% ipython --no-banner

In [1]: import numpy as np

In [2]: np.set_printoptions(precision=2, suppress=True, linewidth=120)

In [3]: data = np.load("run19.npy")

In [4]: print(data)
[[  1.08  -1.14  10.1    7.94  15.25]
 [  4.82   4.18 -17.49   7.18   1.43]
 [  2.43   3.41 -17.57  -0.33  -8.59]
 [  3.19   3.76 -18.28   1.72  -6.2 ]
 [  0.7    2.4  -14.64  -4.41 -12.65]
 [ -4.26  -4.12  18.33  -5.06   1.77]
 [  3.27   0.74   2.25  11.26  16.02]
 [  4.21   4.11 -18.37   4.87  -2.05]
 [ -0.23  -2.09  13.58   5.41  13.49]
 [ -0.47  -2.25  14.12   4.91  13.08]
 [  5.03   4.14 -16.77   8.16   3.08]
 [  0.06  -1.89  12.88   5.99  13.95]
 [ -5.02  -4.15  16.81  -8.12  -3.  ]
 [  2.29  -0.16   6.16   9.93  16.07]
 [ -1.21  -2.72  15.65   3.29  11.64]
 [ -3.27  -0.74  -2.29 -11.25 -16.03]
 [  1.17  -1.07   9.83   8.11  15.34]
 [ -0.97   1.23 -10.42  -7.74 -15.13]
 [  2.44  -0.03   5.6   10.16  16.11]
 [ -5.05  -4.14  16.69  -8.27  -3.25]
 [  4.51   2.09  -4.09  12.27  14.42]
 [  3.21   0.68   2.53  11.19  16.05]
 [ -5.16  -4.09  16.12  -8.86  -4.3 ]
 [ -5.14  -4.1   16.22  -8.76  -4.13]
 [  0.55   2.31 -14.31  -4.73 -12.93]
 [ -4.09  -1.59   1.63 -12.05 -15.26]
 [  3.4    0.87   1.7   11.41  15.96]
 [  2.57   0.09   5.1   10.35  16.13]
 [  4.75   4.18 -17.64   6.91   1.  ]
 [ -5.17  -3.1    9.42 -11.94 -11.5 ]
 [  2.58   0.1    5.08  10.36  16.13]
 [ -5.19  -4.07  15.9   -9.05  -4.66]
 [  2.72   0.22   4.54  10.55  16.14]
 [  1.34   2.8  -15.9   -2.98 -11.34]
 [  0.73   2.42 -14.69  -4.35 -12.6 ]
 [  4.83   2.52  -6.29  12.28  13.41]
 [  5.13   4.1  -16.26   8.72   4.06]
 [  4.04   1.53  -1.37  12.01  15.34]
 [ -1.48   0.83  -8.87  -8.64 -15.61]
 [  5.25   4.01 -15.41   9.46   5.43]
 [ -4.81  -4.18  17.5   -7.16  -1.4 ]
 [  4.17   4.1  -18.39   4.74  -2.23]
 [  5.34   3.6  -12.42  11.1    9.  ]
 [  3.34   0.8    1.99  11.33  15.99]
 [ -5.17  -3.09   9.34 -11.95 -11.56]
 [  5.13   3.02  -8.96  12.02  11.83]
 [  3.58   1.04   0.89  11.6   15.84]
 [ -1.3   -2.77  15.82   3.08  11.44]
 [ -3.53  -0.99  -1.13 -11.54 -15.88]
 [ -1.95  -3.15  16.91   1.54   9.89]
 [  0.31  -1.71  12.23   6.51  14.32]]

In [5]: D = np.linalg.norm(data[:, None] - data[None], axis=-1)

In [6]: print(D[:5, :5])
[[ 0.   31.54 37.74 36.51 39.44]
 [31.54  0.   12.78  9.57 18.99]
 [37.74 12.78  0.    3.34  6.75]
 [36.51  9.57  3.34  0.   10.02]
 [39.44 18.99  6.75 10.02  0.  ]]

In [7]: print(np.linalg.norm(data, axis=1))
[20. 20. 20. 20. 20. 20. 20. 20. 20. 20. 20. 20. 20. 20. 20. 20. 20. 20. 20. 20. 20. 20. 20. 20. 20. 20. 20. 20. 20.
 20. 20. 20. 20. 20. 20. 20. 20. 20. 20. 20. 20. 20. 20. 20. 20. 20. 20. 20. 20. 20. 20.]

In [8]: print((D + 1e9 * np.eye(51)).round(6).argmin(axis=1))
[16 28  3  2 34 40 43 41  9  8 36 50 19 18 47 48  0 38 27 12 35  6 23 22  4 48 43 30  1 44 27 22 30 34  4 20 10 46 17
 36 12  7 45  6 29 35 26 14 15 47 11]

In [9]: print(np.flatnonzero(D[31] < D.mean() / 2))
[ 5 12 19 22 23 29 31 40 44]

In [10]: print(D.shape)
(51, 51)

In [11]: print(D[31].round(6).argsort(kind="stable")[:4])
[31 22 23 19]

In [12]: C2 = np.cov(data, rowvar=False)

In [13]: print(np.polyfit(data[:, 0], data[:, 1], 1))
[ 0.68 -0.31]

In [14]: print(C2.shape)
(5, 5)

In [15]: print(np.round(np.corrcoef(data.T), 2) + 0)
[[ 1.    0.87 -0.67  0.86  0.5 ]
 [ 0.87  1.   -0.95  0.5   0.  ]
 [-0.67 -0.95  1.   -0.2   0.31]
 [ 0.86  0.5  -0.2   1.    0.87]
 [ 0.5   0.    0.31  0.87  1.  ]]

In [16]: print(np.median(data, axis=0))
[1.17 0.22 1.99 4.91 4.06]

In [17]: t = np.radians(60)

In [18]: r_ = np.eye(5)

In [19]: r_[2, 2] = r_[4, 4] = np.cos(t)

In [20]: r_[2, 4], r_[4, 2] = -np.sin(t), np.sin(t)

In [21]: print(r_)
[[ 1.    0.    0.    0.    0.  ]
 [ 0.    1.    0.    0.    0.  ]
 [ 0.    0.    0.5   0.   -0.87]
 [ 0.    0.    0.    1.    0.  ]
 [ 0.    0.    0.87  0.    0.5 ]]

In [22]: Y = data @ r_.T

In [23]: print(np.round(np.linalg.svd(data, compute_uv=False), 2) + 0, np.round(np.linalg.svd(Y, compute_uv=False), 2) + 0)
[106.8   94.84   0.     0.     0.  ] [106.8   94.84   0.     0.     0.  ]

In [24]: print(np.allclose(np.linalg.norm(data, axis=1), np.linalg.norm(Y, axis=1)))
True

In [25]: print(np.abs(Y - data).max(axis=0))
[ 0.    0.   18.52  0.   16.11]

In [26]: Xc = data - data.mean(axis=0)

In [27]: Uu, s, Vh = np.linalg.svd(Xc, full_matrices=False)

In [28]: print(np.round((s ** 2).sum() ** 2 / (s ** 4).sum(), 2))
1.98

In [29]: print(s.round(2) + 0)
[103.28  94.11   0.     0.     0.  ]

In [30]: A = np.minimum.outer(np.arange(1, 16), np.arange(1, 16)) * 4

In [31]: print(A)
[[ 4  4  4  4  4  4  4  4  4  4  4  4  4  4  4]
 [ 4  8  8  8  8  8  8  8  8  8  8  8  8  8  8]
 [ 4  8 12 12 12 12 12 12 12 12 12 12 12 12 12]
 [ 4  8 12 16 16 16 16 16 16 16 16 16 16 16 16]
 [ 4  8 12 16 20 20 20 20 20 20 20 20 20 20 20]
 [ 4  8 12 16 20 24 24 24 24 24 24 24 24 24 24]
 [ 4  8 12 16 20 24 28 28 28 28 28 28 28 28 28]
 [ 4  8 12 16 20 24 28 32 32 32 32 32 32 32 32]
 [ 4  8 12 16 20 24 28 32 36 36 36 36 36 36 36]
 [ 4  8 12 16 20 24 28 32 36 40 40 40 40 40 40]
 [ 4  8 12 16 20 24 28 32 36 40 44 44 44 44 44]
 [ 4  8 12 16 20 24 28 32 36 40 44 48 48 48 48]
 [ 4  8 12 16 20 24 28 32 36 40 44 48 52 52 52]
 [ 4  8 12 16 20 24 28 32 36 40 44 48 52 56 56]
 [ 4  8 12 16 20 24 28 32 36 40 44 48 52 56 60]]

In [32]: # equal to its transpose

In [33]: Uu, s, Vh = np.linalg.svd(A, full_matrices=False)

In [34]: print(np.allclose(Uu * s @ Vh, A))
True

In [35]: print(np.round(s / s[0], 2) + 0)
[1.   0.11 0.04 0.02 0.01 0.01 0.01 0.01 0.   0.   0.   0.   0.   0.   0.  ]

In [36]: print(Uu.shape, s.shape, Vh.shape)
(15, 15) (15,) (15, 15)

In [37]: Y = A / np.linalg.norm(A, axis=1, keepdims=True)

In [38]: C2 = Y @ Y.T

In [39]: print(np.linalg.norm(Y, axis=1))
[1. 1. 1. 1. 1. 1. 1. 1. 1. 1. 1. 1. 1. 1. 1.]

In [40]: print(round(float(np.degrees(np.arccos(np.clip(C2[12, 2], -1, 1)))), 2))
22.54

In [41]: print((C2 - 2 * np.eye(15)).round(6).argmax(axis=1))
[ 1  2  3  4  5  6  7  8  9 10 11 12 13 14 13]

In [42]: print(A[2] @ A[12])
5552

In [43]: print(round(np.linalg.norm(A, 2), 2))
389.81

In [44]: print(round(np.linalg.norm(A) ** 2 / np.linalg.norm(A, 2) ** 2, 2))
1.02

In [45]: print(np.round(np.linalg.norm(A, 1), 2), round(np.linalg.norm(A, np.inf), 2))
480.0 480.0

In [46]: print(np.linalg.norm(A, axis=1).argmax())
14
